$ ipython --no-banner

In [1]: import numpy as np

In [2]: np.set_printoptions(suppress=True, linewidth=100)

In [3]: rnd = lambda a: np.round(a, 2) + 0

In [4]: A2 = np.array([[4, 8, 4, 2, 4, 6],
   ...:     [2, 3, 9, 4, 9, 4],
   ...:     [4, 0, 4, 7, 1, 3],
   ...:     [3, 2, 0, 4, 8, 2],
   ...:     [5, 1, 5, 6, 3, 4],
   ...:     [9, 0, 1, 7, 9, 0]])

In [5]: mat = np.triu(A2)

In [6]: mat
Out[6]: 
array([[4, 8, 4, 2, 4, 6],
       [0, 3, 9, 4, 9, 4],
       [0, 0, 4, 7, 1, 3],
       [0, 0, 0, 4, 8, 2],
       [0, 0, 0, 0, 3, 4],
       [0, 0, 0, 0, 0, 0]])

In [7]: Uu, sigma, Vh = np.linalg.svd(mat)

In [8]: vecs = Vh[:(sigma > 1e-8).sum()]

In [9]: rng = np.random.default_rng(99074)

In [10]: x0 = mat[3] + 3 * mat[2] + rng.integers(2) * np.eye(6)[5]

In [11]: x0
Out[11]: array([ 0.,  0., 12., 25., 11., 11.])

In [12]: rnd(np.linalg.norm(x0 - vecs.T @ vecs @ x0))
Out[12]: np.float64(0.0)

In [13]: np.allclose(mat[:-1].T @ np.linalg.lstsq(mat[:-1].T, mat[-1])[0], mat[-1])
Out[13]: True

In [14]: np.unique(mat.round(6), axis=0).shape
Out[14]: (6, 6)

In [15]: arr = np.load("arr.npy")

In [16]: arr
Out[16]: 
array([[ 0.3 , -0.5 ,  0.7 ,  1.2 , -0.1 , -0.8 ,  2.3 , -1.3 ,  1.  ],
       [-1.1 , -1.4 , -1.5 , -0.4 , -0.1 , -0.3 ,  1.7 ,  0.5 ,  0.2 ],
       [-1.12, -1.49, -1.49, -0.36, -0.15, -0.35,  1.6 ,  0.46,  0.31],
       [ 0.6 ,  0.5 ,  0.4 ,  0.9 ,  0.8 ,  0.3 , -0.7 , -0.6 ,  0.7 ],
       [ 1.1 ,  0.8 ,  0.6 ,  0.9 , -0.6 ,  1.6 , -1.8 , -0.6 , -0.8 ]])

In [17]: C2 = arr.T @ arr

In [18]: rnd(np.linalg.svd(arr, compute_uv=False) ** 2)
Out[18]: array([28.25, 10.26,  2.5 ,  1.4 ,  0.02])

In [19]: np.allclose(C2, C2.T)
Out[19]: True

In [20]: rnd(arr.sum(axis=0))
Out[20]: array([-0.22, -2.09, -1.29,  2.24, -0.15,  0.45,  3.1 , -1.54,  1.41])

In [21]: X = np.load("dump.npy")

In [22]: X
Out[22]: 
array([[0, 0, 0, 1, 0, 0, 0, 0, 0],
       [0, 0, 1, 0, 0, 1, 1, 0, 0],
       [0, 1, 0, 0, 0, 1, 1, 0, 0],
       [1, 0, 0, 0, 0, 0, 0, 1, 0],
       [0, 0, 0, 0, 0, 0, 0, 0, 0],
       [0, 1, 1, 0, 0, 0, 1, 0, 0],
       [0, 1, 1, 0, 0, 1, 0, 0, 0],
       [0, 0, 0, 1, 0, 0, 0, 0, 1],
       [0, 0, 0, 0, 0, 0, 0, 1, 0]])

In [23]: evals, vecs = np.linalg.eigh(X)

In [24]: x0 = np.array([1, 0, 3, 0, 2, 3, 1, 3, 0])

In [25]: rnd(vecs * np.abs(evals) @ vecs.T)
Out[25]: 
array([[0.89, 0.  , 0.  , 0.  , 0.  , 0.  , 0.  , 0.45, 0.  ],
       [0.  , 1.5 , 0.5 , 0.  , 0.  , 0.5 , 0.5 , 0.  , 0.  ],
       [0.  , 0.5 , 1.5 , 0.  , 0.  , 0.5 , 0.5 , 0.  , 0.  ],
       [0.  , 0.  , 0.  , 1.34, 0.  , 0.  , 0.  , 0.  , 0.45],
       [0.  , 0.  , 0.  , 0.  , 0.  , 0.  , 0.  , 0.  , 0.  ],
       [0.  , 0.5 , 0.5 , 0.  , 0.  , 1.5 , 0.5 , 0.  , 0.  ],
       [0.  , 0.5 , 0.5 , 0.  , 0.  , 0.5 , 1.5 , 0.  , 0.  ],
       [0.45, 0.  , 0.  , 0.  , 0.  , 0.  , 0.  , 1.34, 0.  ],
       [0.  , 0.  , 0.  , 0.45, 0.  , 0.  , 0.  , 0.  , 0.89]])

In [26]: rnd(x0 @ X @ x0 / (x0 @ x0)), rnd(evals[0]), evals[-1]
Out[26]: (np.float64(0.91), np.float64(-1.62), np.float64(3.0))

In [27]: np.abs(np.diag(np.linalg.qr(X)[1])) > 1e-9
Out[27]: array([ True,  True,  True,  True, False,  True,  True,  True,  True])

In [28]: rnd(X @ np.linalg.pinv(X) @ X)
Out[28]: 
array([[0., 0., 0., 1., 0., 0., 0., 0., 0.],
       [0., 0., 1., 0., 0., 1., 1., 0., 0.],
       [0., 1., 0., 0., 0., 1., 1., 0., 0.],
       [1., 0., 0., 0., 0., 0., 0., 1., 0.],
       [0., 0., 0., 0., 0., 0., 0., 0., 0.],
       [0., 1., 1., 0., 0., 0., 1., 0., 0.],
       [0., 1., 1., 0., 0., 1., 0., 0., 0.],
       [0., 0., 0., 1., 0., 0., 0., 0., 1.],
       [0., 0., 0., 0., 0., 0., 0., 1., 0.]])

In [29]: np.unique(X.round(6), axis=0).shape
Out[29]: (9, 9)

In [30]: np.linalg.lstsq(X[:-1].T, X[-1])[2]
Out[30]: np.int32(7)
